$ python3 -q
>>> import numpy as np
>>> np.set_printoptions(precision=3, suppress=True, linewidth=120)
>>> m1 = np.load("w.npy")
>>> m1
array([[-0.3  ,  2.6  , -0.6  , -0.8  ],
       [-0.417,  0.385, -0.792, -1.496],
       [ 1.   , -1.9  , -0.8  ,  2.4  ],
       [-0.4  ,  0.4  , -0.8  , -1.5  ]])
>>> vec = np.array([1, 1, 2, 1])
>>> target = m1 @ vec
>>> target
array([ 0.3  , -3.112, -0.1  , -3.1  ])
>>> np.linalg.solve(m1, target + m1[:, 3])
array([1., 1., 2., 2.])
>>> np.linalg.solve(m1, 4 * target)
array([4., 4., 8., 4.])
>>> np.linalg.solve(m1, target)
array([1., 1., 2., 1.])
>>> P = np.triu(np.array([[-1, 1, 1, -2], [-1, 2, -1, 0], [-2, 2, 0, 1], [-1, 1, 0, -2]]), 1) + np.eye(4)
>>> B = P @ m1 @ np.linalg.inv(P)
>>> round(float(np.trace(B)), 3), np.trace(m1)
(-2.215, np.float64(-2.215))
>>> round(float(np.linalg.det(B)), 3)
0.139
>>> np.linalg.matrix_rank(B)
np.int64(4)
>>> round(np.einsum("ij,ji->", m1, m1), 3)
np.float64(-1.627)
>>> round(np.linalg.eigvals(m1).sum().real, 3)
np.float64(-2.215)
>>> round(float(np.linalg.det(2 * m1)), 3), round(float(np.linalg.det(m1)), 3)
(2.223, 0.139)
>>> round(np.linalg.det(m1[::-1]), 3)
np.float64(0.139)
>>> np.poly(m1)
array([1.   , 2.215, 3.267, 3.112, 0.139])
>>> F = np.load("x.npy")
>>> F
array([[ 9.,  0.,  0.],
       [ 0., -9.,  3.],
       [ 0., -4., -8.]])
>>> (F != 0).astype(int)
array([[1, 0, 0],
       [0, 1, 1],
       [0, 1, 1]])
>>> (np.linalg.matrix_power((F != 0) + (F.T != 0) + np.eye(3), 3) > 0).astype(int)
array([[1, 0, 0],
       [0, 1, 1],
       [0, 1, 1]])
>>> round(float(np.linalg.det(F)), 3)
756.0
>>> np.sort(np.linalg.eigvals(F).real)
array([-8.5, -8.5,  9. ])
>>> F @ F
array([[ 81.,   0.,   0.],
       [  0.,  69., -51.],
       [  0.,  68.,  52.]])
>>> vec = np.array([3, 4, 7])
>>> target = F @ vec
>>> coef, lr = np.zeros(3), 1 / np.linalg.norm(F, 2) ** 2
>>> for i in range(20):
...     coef -= lr * F.T @ (F @ coef - target)
...     if i % 5 == 0: print(i, round(np.linalg.norm(F @ coef - target), 3))
... 
0 14.466
5 0.018
10 0.0
15 0.0
>>> np.round(np.linalg.cond(F), 3)
np.float64(1.167)
>>> rng = np.random.default_rng(3749)
>>> idx = rng.permutation(3)
>>> idx
array([2, 1, 0])
>>> B = F[idx][:, idx]
>>> np.trace(B)
np.float64(-8.0)
>>> np.diag(B)
array([-8., -9.,  9.])
>>> np.sort(np.abs(np.linalg.eigvals(B)))
array([9.   , 9.165, 9.165])
>>> B
array([[-8., -4.,  0.],
       [ 3., -9.,  0.],
       [ 0.,  0.,  9.]])
>>> np.allclose(B, F)
False
>>> ang = np.radians(45)
>>> Rm = np.eye(3)
>>> Rm[1, 1] = Rm[0, 0] = np.cos(ang)
>>> Rm[1, 0], Rm[0, 1] = -np.sin(ang), np.sin(ang)
>>> Rm
array([[ 0.707,  0.707,  0.   ],
       [-0.707,  0.707,  0.   ],
       [ 0.   ,  0.   ,  1.   ]])
>>> B = F @ Rm.T
>>> np.linalg.svd(F, compute_uv=False), np.linalg.svd(B, compute_uv=False)
(array([9.899, 9.   , 8.485]), array([9.899, 9.   , 8.485]))
>>> np.allclose(np.linalg.norm(F, axis=1), np.linalg.norm(B, axis=1))
True
>>> round(np.linalg.det(Rm), 3), round(np.trace(Rm), 3)
(np.float64(1.0), np.float64(2.414))
>>> B
array([[ 6.364, -6.364,  0.   ],
       [-6.364, -6.364,  3.   ],
       [-2.828, -2.828, -8.   ]])
>>> arr = np.load("data.npy")
>>> arr
array([[ 1,  2,  0,  0],
       [-2,  0,  0,  0],
       [ 0,  0,  1, -1],
       [ 0,  0, -1, -1]])
>>> B = arr / np.sqrt((arr ** 2).mean(axis=1, keepdims=True))
>>> arr - arr.mean(axis=1, keepdims=True)
array([[ 0.25,  1.25, -0.75, -0.75],
       [-1.5 ,  0.5 ,  0.5 ,  0.5 ],
       [ 0.  ,  0.  ,  1.  , -1.  ],
       [ 0.5 ,  0.5 , -0.5 , -0.5 ]])
>>> B[1]
array([-2.,  0.,  0.,  0.])
>>> np.linalg.matrix_rank(arr - arr.mean(axis=1, keepdims=True))
np.int64(3)
>>> np.linalg.norm(B, axis=1)
array([2., 2., 2., 2.])
>>> def softmax(z):
...     e = np.exp(z - z.max(axis=-1, keepdims=True))
...     return e / e.sum(axis=-1, keepdims=True)
... 
>>> np.round(softmax(10 * arr[1]), 3) + 0
array([0.   , 0.333, 0.333, 0.333])
>>> softmax(arr).sum(axis=1)
array([1., 1., 1., 1.])
>>> softmax(arr[1] + -2)
array([0.043, 0.319, 0.319, 0.319])
>>> att = arr @ arr.T / np.sqrt(4)
>>> softmax(att + np.triu(np.full(att.shape, -np.inf), 1))
array([[1.   , 0.   , 0.   , 0.   ],
       [0.047, 0.953, 0.   , 0.   ],
       [0.212, 0.212, 0.576, 0.   ],
       [0.175, 0.175, 0.175, 0.475]])
>>> softmax(att).round(6).argmax(axis=1)
array([0, 1, 2, 3])
>>> vec = np.array([3, 5, 3, 2])
>>> target = arr @ vec
>>> coef, lr = np.zeros(4), 1 / np.linalg.norm(arr, 2) ** 2
>>> for i in range(25):
...     coef -= lr * arr.T @ (arr @ coef - target)
...     if i % 5 == 0: print(i, round(np.linalg.norm(arr @ coef - target), 3))
... 
0 4.098
5 0.61
10 0.096
15 0.015
20 0.002
>>> np.round(np.linalg.cond(arr), 3)
np.float64(1.811)
>>> arr.reshape(-1, 2)
array([[ 1,  2],
       [ 0,  0],
       [-2,  0],
       [ 0,  0],
       [ 0,  0],
       [ 1, -1],
       [ 0,  0],
       [-1, -1]])
>>> arr.reshape(2, -1)
array([[ 1,  2,  0,  0, -2,  0,  0,  0],
       [ 0,  0,  1, -1,  0,  0, -1, -1]])
>>> t3 = arr.reshape(4, 2, -1)
>>> np.swapaxes(t3, 1, 2)[3]
array([[ 0, -1],
       [ 0, -1]])
>>> np.einsum("ihd,ihd->ih", t3, t3)
array([[5, 0],
       [4, 0],
       [0, 2],
       [0, 2]])
>>> t3.shape
(4, 2, 2)
>>> np.sort(np.abs(np.linalg.eigvals(arr)))
array([1.414, 1.414, 2.   , 2.   ])
>>> np.allclose(arr @ arr.T, arr.T @ arr)
False
>>> round(float(np.linalg.det(arr)), 3)
-8.0
>>> (arr + arr.T) / 2
array([[ 1.,  0.,  0.,  0.],
       [ 0.,  0.,  0.,  0.],
       [ 0.,  0.,  1., -1.],
       [ 0.,  0., -1., -1.]])
>>> np.linalg.matrix_power(arr, 4)
array([[  5, -14,   0,   0],
       [ 14,  12,   0,   0],
       [  0,   0,   4,   0],
       [  0,   0,   0,   4]])
>>> W0 = np.loadtxt("mat.csv", delimiter=",")
>>> W0
array([[-9.,  0.,  0.,  0.],
       [ 0.,  1.,  0.,  0.],
       [ 0.,  0., -2.,  0.],
       [ 0.,  0.,  0.,  1.]])
>>> vals, V = np.linalg.eig(W0)
>>> np.sort(np.linalg.eigvals(W0 @ W0))
array([ 1.,  1.,  4., 81.])
>>> vals
array([-9.,  1., -2.,  1.])
>>> np.sort(np.linalg.eigvals(W0.T))
array([-9., -2.,  1.,  1.])
>>> np.prod(vals)
np.float64(18.0)
>>> W0 @ V[:, 0] - vals[0] * V[:, 0]
array([0., 0., 0., 0.])
>>> P = np.triu(np.array([[0, 0, 2, 2], [0, 1, 1, 1], [1, 1, 0, 0], [2, 2, 1, 0]]), 1) + np.eye(4)
>>> B = P @ W0 @ np.linalg.inv(P)
>>> P @ W0 - W0 @ P
array([[ 0.,  0., 14., 20.],
       [ 0.,  0., -3.,  0.],
       [ 0.,  0.,  0.,  0.],
       [ 0.,  0.,  0.,  0.]])
>>> np.poly(B)
array([  1.,   9.,  -3., -25.,  18.])
>>> t3 = np.stack([W0, 3 * W0, W0[::-1]])
>>> (t3 @ W0.T).shape
(3, 4, 4)
>>> t3.sum(axis=0)
array([[-36.,   0.,   0.,   1.],
       [  0.,   4.,  -2.,   0.],
       [  0.,   1.,  -8.,   0.],
       [ -9.,   0.,   0.,   4.]])
>>> np.linalg.matrix_rank(t3)
array([4, 4, 4])
>>> np.einsum("bij,cij->bc", t3, t3)
array([[ 87., 261.,   0.],
       [261., 783.,   0.],
       [  0.,   0.,  87.]])
>>> E = np.loadtxt("m.csv", delimiter=",")
>>> E
array([[  1.454, -10.234, -17.122],
       [-17.078,  10.375,   0.837],
       [ 15.367,  -1.988,  12.646],
       [ -9.763,  12.404,  12.281],
       [-11.129,  12.479,  10.973],
       [ -6.35 ,  -6.151, -17.94 ],
       [ -7.867,  12.141,  13.809],
       [-12.407,  12.443,   9.553],
       [-11.305,  -2.388, -16.324],
       [ 16.276,  -3.347,  11.13 ],
       [ 16.697,  -4.09 ,  10.222],
       [  3.376,   7.936,  18.045],
       [  4.007, -11.159, -16.107],
       [-17.161,  10.258,   0.535],
       [ -3.813,  11.096,  16.197],
       [ 17.82 ,  -8.135,   4.034],
       [-11.157,  12.48 ,  10.944],
       [ -5.97 ,  11.726,  15.062]])
>>> rank = np.linalg.matrix_rank(E)
>>> rank
np.int64(2)
>>> N = np.linalg.svd(E)[2][rank:].T
>>> [int(np.linalg.matrix_rank(np.delete(E, i, axis=0))) for i in range(18)]
[2, 2, 2, 2, 2, 2, 2, 2, 2, 2, 2, 2, 2, 2, 2, 2, 2, 2]
>>> [int(np.linalg.matrix_rank(E[:i])) for i in range(1, len(E) + 1)]
[1, 2, 2, 2, 2, 2, 2, 2, 2, 2, 2, 2, 2, 2, 2, 2, 2, 2]
>>> np.allclose(E @ N, 0)
True
>>> N.shape
(3, 1)
>>> N[:, 0] / N[np.abs(N[:, 0]).round(6).argmax(), 0]
array([ 0.581,  1.   , -0.548])
>>> [int(np.linalg.matrix_rank(E[:, :j + 1])) for j in range(3)]
[1, 2, 2]
>>> U, s, VT = np.linalg.svd(E)
>>> s.round(3) + 0
array([66.166, 53.123,  0.   ])
>>> np.argmax(s[:-1] / (s[1:] + 1e-6)) + 1
np.int64(2)
>>> B = U[:, :2] @ np.diag(s[:2]) @ VT[:2]
>>> np.linalg.matrix_rank(E, rtol=0.05)
np.int64(2)
>>> round(float(np.linalg.norm(E - B, 2)), 3), round(s[2], 3)
(0.0, np.float64(0.0))
>>> idx = E[:, 2] > np.median(E[:, 2])
>>> u = E[idx].mean(axis=0) - E[~idx].mean(axis=0)
>>> round(float((((E - E.mean(axis=0)) @ u > 0) == idx).mean()), 3)
0.889
>>> K = np.array([[0, 3, 1], [0, 1, 2], [1, 3, 0]])
>>> K
array([[0, 3, 1],
       [0, 1, 2],
       [1, 3, 0]])
>>> Q, V = np.linalg.qr(K[:, :1])[0], np.linalg.qr(K[:, 1:])[0]
>>> s = np.linalg.svd(Q.T @ V, compute_uv=False)
>>> round(np.linalg.norm(Q @ Q.T - V @ V.T, 2), 3)
np.float64(1.0)
>>> np.degrees(np.arccos(s.clip(0, 1)))
array([36.699])
>>> B = np.array([[0, 0, 0], [-1, 0, -2]])
>>> Z = np.kron(B, K)
>>> Z.shape
(6, 9)
>>> vals, V = np.linalg.eig(K)
>>> np.sort(np.linalg.eigvals(np.linalg.inv(K)))
array([-1.  , -0.69,  0.29])
>>> vals
array([-1.449, -1.   ,  3.449])
>>> data = np.loadtxt("arr.csv", delimiter=",")
>>> data
array([[ 3.,  1.,  2., -9.],
       [ 0.,  2.,  0.,  0.],
       [ 0.,  3.,  0.,  0.]])
>>> data.reshape(-1, 2)
array([[ 3.,  1.],
       [ 2., -9.],
       [ 0.,  2.],
       [ 0.,  0.],
       [ 0.,  3.],
       [ 0.,  0.]])
>>> t3 = data.reshape(3, 2, -1)
>>> np.einsum("ihd,jhd->hij", t3, t3).shape
(2, 3, 3)
>>> np.einsum("ihd,ihd->ih", t3, t3)
array([[10., 85.],
       [ 4.,  0.],
       [ 9.,  0.]])
>>> t3.sum(axis=1)
array([[ 5., -8.],
       [ 0.,  2.],
       [ 0.,  3.]])
>>> t3.transpose(1, 0, 2)
array([[[ 3.,  1.],
        [ 0.,  2.],
        [ 0.,  3.]],

       [[ 2., -9.],
        [ 0.,  0.],
        [ 0.,  0.]]])
>>> np.argsort(-np.linalg.norm(data, axis=0).round(6), kind="stable")[:3]
array([3, 1, 0])
>>> [round(float(x), 3) for x in np.linalg.svd(data, compute_uv=False)[:3]]
[9.755, 3.584, 0.0]
>>> np.linalg.matrix_rank(data, rtol=0.1)
np.int64(2)
>>> U, s, VT = np.linalg.svd(data)
>>> V = VT[:(s > 1e-8).sum()]
>>> vec = data[1] + -3 * data[2] + rng.integers(2) * np.eye(4)[1]
>>> vec
array([ 0., -7.,  0.,  0.])
>>> np.diag(V.T @ V)
array([0.096, 1.   , 0.043, 0.862])
>>> np.round(V.T @ V, 3) + 0
array([[ 0.096,  0.   ,  0.064, -0.287],
       [ 0.   ,  1.   ,  0.   ,  0.   ],
       [ 0.064,  0.   ,  0.043, -0.191],
       [-0.287,  0.   , -0.191,  0.862]])
>>> np.linalg.matrix_rank(np.vstack([data, vec]))
np.int64(2)
